In [1]: import numpy as np

In [2]: from numpy import linalg as LA

In [3]: np.set_printoptions(precision=2, suppress=True, linewidth=100, sign=" ")

In [4]: arr = np.array([[0.75, 0.0, 0.25], [0.2, 0.4, 0.4], [0.67, 0.0, 0.33]])

In [5]: arr
Out[5]: 
array([[ 0.75,  0.  ,  0.25],
       [ 0.2 ,  0.4 ,  0.4 ],
       [ 0.67,  0.  ,  0.33]])

In [6]: w1 = np.array([[3, 1], [2, -1], [-3, 1]])

In [7]: beta = np.array([0, -2])

In [8]: H = np.maximum(arr @ w1 + beta, 0)

In [9]: (H > 0).mean(axis=0)
Out[9]: array([ 1.,  0.])

In [10]: (H > 0).astype(int)
Out[10]: 
array([[ 1,  0],
       [ 1,  0],
       [ 1,  0]])

In [11]: LA.matrix_rank(H)
Out[11]: np.int64(1)

In [12]: cent = np.array([[0, 1, 0], [0, 0, 1]])

In [13]: w1 @ cent
Out[13]: 
array([[ 0,  3,  1],
       [ 0,  2, -1],
       [ 0, -3,  1]])

In [14]: np.round(LA.norm(arr, "nuc"), 2)
Out[14]: np.float64(1.68)

In [15]: LA.norm(arr, axis=1)
Out[15]: array([ 0.79,  0.6 ,  0.75])

In [16]: np.round(LA.norm(arr, 2), 2)
Out[16]: np.float64(1.15)

In [17]: round(float(LA.norm(arr) ** 2 / LA.norm(arr, 2) ** 2), 2)
Out[17]: 1.17

In [18]: hat = np.triu(np.array([[-4, -2, 5], [8, 6, 3], [-1, 8, -8]]), 1) + np.eye(3)

In [19]: out = hat @ arr @ LA.inv(hat)

In [20]: LA.matrix_rank(out)
Out[20]: np.int64(3)

In [21]: out
Out[21]: 
array([[  3.7 ,   6.6 , -37.2 ],
       [  2.21,   4.82, -24.12],
       [  0.67,   1.34,  -7.04]])

In [22]: round(float(LA.det(out)), 2)
Out[22]: 0.03

In [23]: np.allclose(arr, arr.T)
Out[23]: False

In [24]: np.allclose(arr @ arr.T, arr.T @ arr)
Out[24]: False

In [25]: np.round(LA.det(arr), 2)
Out[25]: np.float64(0.03)

In [26]: arr @ arr
Out[26]: 
array([[ 0.73,  0.  ,  0.27],
       [ 0.5 ,  0.16,  0.34],
       [ 0.72,  0.  ,  0.28]])

In [27]: LA.matrix_power(arr, 3)
Out[27]: 
array([[ 0.73,  0.  ,  0.27],
       [ 0.63,  0.06,  0.3 ],
       [ 0.73,  0.  ,  0.27]])

In [28]: arr @ np.ones(3)
Out[28]: array([ 1.,  1.,  1.])

In [29]: np.sort(np.abs(LA.eigvals(arr)))[::-1]
Out[29]: array([ 1.  ,  0.4 ,  0.08])

In [30]: np.round(LA.matrix_power(arr, 100), 2) + 0
Out[30]: 
array([[ 0.73,  0.  ,  0.27],
       [ 0.73,  0.  ,  0.27],
       [ 0.73,  0.  ,  0.27]])

In [31]: arr.sum(axis=1)
Out[31]: array([ 1.,  1.,  1.])

In [32]: pr = np.eye(3)[2]

In [33]: for _ in range(4):
    ...:     pr = pr @ arr
    ...:     print(pr.round(2))
    ...: 
[ 0.67  0.    0.33]
[ 0.72  0.    0.28]
[ 0.73  0.    0.27]
[ 0.73  0.    0.27]

In [34]: sig = 5 * 0.5 ** np.arange(5)

In [35]: rng = np.random.default_rng(43756)

In [36]: J = rng.normal(size=(17, 5)) * rng.permutation(sig)

In [37]: J
Out[37]: 
array([[ 0.31,  0.88,  0.77, -0.11, -0.55],
       [ 1.56,  2.47, -0.15, -0.73,  2.49],
       [-0.87,  2.77,  0.48, -0.14,  9.34],
       [-0.89, -0.17,  0.15,  0.77, -0.33],
       [-1.67, -2.09, -0.31,  0.08,  4.8 ],
       [ 1.23, -0.61,  0.5 , -0.24,  2.59],
       [-1.05, -2.25,  0.37, -1.22, -2.14],
       [-2.53,  2.91, -0.49, -0.19,  3.38],
       [ 1.  , -0.74,  0.42, -0.68,  9.6 ],
       [ 3.45,  4.79, -0.35,  0.26,  1.83],
       [-0.47, -0.13,  0.35, -0.13,  3.45],
       [ 0.33, -0.83,  0.71, -0.39, -2.98],
       [-1.21, -0.03,  0.32,  0.03, -8.15],
       [ 0.5 ,  1.34, -0.13, -0.28,  0.02],
       [-1.69,  0.79,  0.06,  0.92, -2.36],
       [ 0.5 , -3.2 ,  0.41, -0.04,  4.15],
       [ 0.54, -4.97,  0.32, -0.72, -1.88]])

In [38]: Xc = J - J.mean(axis=0)

In [39]: V = LA.svd(Xc)[2][:3]

In [40]: out = Xc - Xc @ V.T @ V

In [41]: LA.norm(out, axis=1).round(6).argmax()
Out[41]: np.int64(6)

In [42]: out.std(axis=0)
Out[42]: array([ 0.05,  0.05,  0.32,  0.45,  0.01])

In [43]: M = np.load("data.npy")

In [44]: M
Out[44]: 
array([[-2,  3,  0, -4,  6,  0],
       [-2,  1, -3, -4,  2, -6],
       [ 1, -2,  2,  2, -4,  4],
       [-2,  3,  0, -2,  3,  0],
       [-2,  1, -3, -2,  1, -3],
       [ 1, -2,  2,  1, -2,  2]])

In [45]: z = rng.permutation(6)

In [46]: z
Out[46]: array([ 1,  0,  3,  5,  2,  4])

In [47]: out = M[z][:, z]

In [48]: np.diag(out)
Out[48]: array([ 1, -2, -2,  2,  2,  1])

In [49]: np.allclose(out, M)
Out[49]: False

In [50]: np.round(LA.det(out), 2), round(LA.det(M[z]), 2)
Out[50]: (np.float64(-121.0), np.float64(-121.0))

In [51]: A = np.array([[3.0, 2.0, -1.0, 2.0, -1.0, 0.0, -2.0],
    ...:     [0.0, 2.0, 5.0, 0.0, 1.0, -5.0, 1.0],
    ...:     [0.0, 3.0, -1.0, 3.0, 2.0, 5.0, 3.0],
    ...:     [0.0, 5.0, 1.0, -4.0, -4.0, 1.0, -5.0],
    ...:     [0.0, -4.0, 4.0, 4.0, 1.0, -2.0, 2.0],
    ...:     [0.0, -1.0, 5.0, 3.0, 5.0, 0.0, 0.0],
    ...:     [0.0, 4.0, -1.0, 0.0, 0.0, 0.0, -1.0]])

In [52]: z = rng.permutation(7)

In [53]: z
Out[53]: array([ 6,  4,  3,  2,  1,  5,  0])

In [54]: out = A[z][:, z]

In [55]: np.round(LA.det(out), 2), np.round(LA.det(A[z]), 2)
Out[55]: (np.float64(49311.0), np.float64(-49311.0))

In [56]: out
Out[56]: 
array([[-1.,  0.,  0., -1.,  4.,  0.,  0.],
       [ 2.,  1.,  4.,  4., -4., -2.,  0.],
       [-5., -4., -4.,  1.,  5.,  1.,  0.],
       [ 3.,  2.,  3., -1.,  3.,  5.,  0.],
       [ 1.,  1.,  0.,  5.,  2., -5.,  0.],
       [ 0.,  5.,  3.,  5., -1.,  0.,  0.],
       [-2., -1.,  2., -1.,  2.,  0.,  3.]])

In [57]: np.trace(out)
Out[57]: np.float64(0.0)

In [58]: cov = out.T @ out

In [59]: cov
Out[59]: 
array([[ 44.,  31.,  33.,   8., -30.,   1.,  -6.],
       [ 31.,  48.,  39.,  29., -23.,  -1.,  -3.],
       [ 33.,  39.,  54.,  22., -26.,   3.,   6.],
       [  8.,  29.,  22.,  70., -15., -37.,  -3.],
       [-30., -23., -26., -15.,  75.,  18.,   6.],
       [  1.,  -1.,   3., -37.,  18.,  55.,   0.],
       [ -6.,  -3.,   6.,  -3.,   6.,   0.,   9.]])

In [60]: (out @ out.T).shape
Out[60]: (7, 7)

In [61]: z = rng.permutation(7)

In [62]: out = A[:, z] * rng.choice([-1, 1], 7)

In [63]: out
Out[63]: 
array([[ 3.,  1.,  2., -1.,  2., -2.,  0.],
       [ 0., -1.,  0.,  5.,  2.,  1., -5.],
       [ 0., -2.,  3., -1.,  3.,  3.,  5.],
       [ 0.,  4., -4.,  1.,  5., -5.,  1.],
       [ 0., -1.,  4.,  4., -4.,  2., -2.],
       [ 0., -5.,  3.,  5., -1.,  0.,  0.],
       [ 0., -0.,  0., -1.,  4., -1.,  0.]])

In [64]: U, _, Vt = LA.svd(A.T @ out)

In [65]: np.round(U @ Vt, 2) + 0
Out[65]: 
array([[ 1.,  0.,  0.,  0.,  0.,  0.,  0.],
       [ 0.,  0.,  0.,  0.,  1.,  0.,  0.],
       [ 0.,  0.,  0.,  1.,  0.,  0.,  0.],
       [ 0.,  0.,  1.,  0.,  0.,  0.,  0.],
       [ 0., -1.,  0.,  0.,  0.,  0.,  0.],
       [ 0.,  0.,  0.,  0.,  0.,  0.,  1.],
       [ 0.,  0.,  0.,  0.,  0.,  1.,  0.]])

In [66]: data = np.array([[8, 7, 3],
    ...:     [16, 13, 10],
    ...:     [0, 0, 0],
    ...:     [9, 5, 2],
    ...:     [0, 0, 0],
    ...:     [0, 0, 0],
    ...:     [0, 0, 0],
    ...:     [16, 13, 10],
    ...:     [0, 0, 0],
    ...:     [8, 7, 3],
    ...:     [0, 0, 0],
    ...:     [16, 13, 10],
    ...:     [0, 0, 0],
    ...:     [8, 6, 7],
    ...:     [0, 0, 0],
    ...:     [16, 13, 10],
    ...:     [0, 0, 0],
    ...:     [0, 0, 0],
    ...:     [8, 7, 3]])

In [67]: vec = np.array([2, 5, -4])

In [68]: y = data @ vec

In [69]: LA.lstsq(data, y)[0]
Out[69]: array([ 2.,  5., -4.])

In [70]: np.round(LA.pinv(data) @ data, 2) + 0
Out[70]: 
array([[ 1.,  0.,  0.],
       [ 0.,  1.,  0.],
       [ 0.,  0.,  1.]])

In [71]: LA.solve(data.T @ data, data.T @ y)
Out[71]: array([ 2.,  5., -4.])

In [72]: y = y + 0.3 * rng.normal(size=19)

In [73]: y.round(2) + 0
Out[73]: 
array([38.76, 57.27,  0.27, 35.36, -0.43,  0.47, -0.05, 57.21, -0.5 , 38.68, -0.38, 57.52,  0.04,
       17.97,  0.  , 57.11, -0.61,  0.  , 38.9 ])

In [74]: beta, *_ = LA.lstsq(data, y)

In [75]: round(float(LA.norm(y - data @ beta)), 2)
Out[75]: 1.24

In [76]: np.round(data.T @ (y - data @ beta), 2) + 0
Out[76]: array([ 0.,  0.,  0.])

In [77]: beta.round()
Out[77]: array([ 2.,  5., -4.])

In [78]: beta
Out[78]: array([ 2.13,  4.81, -3.95])
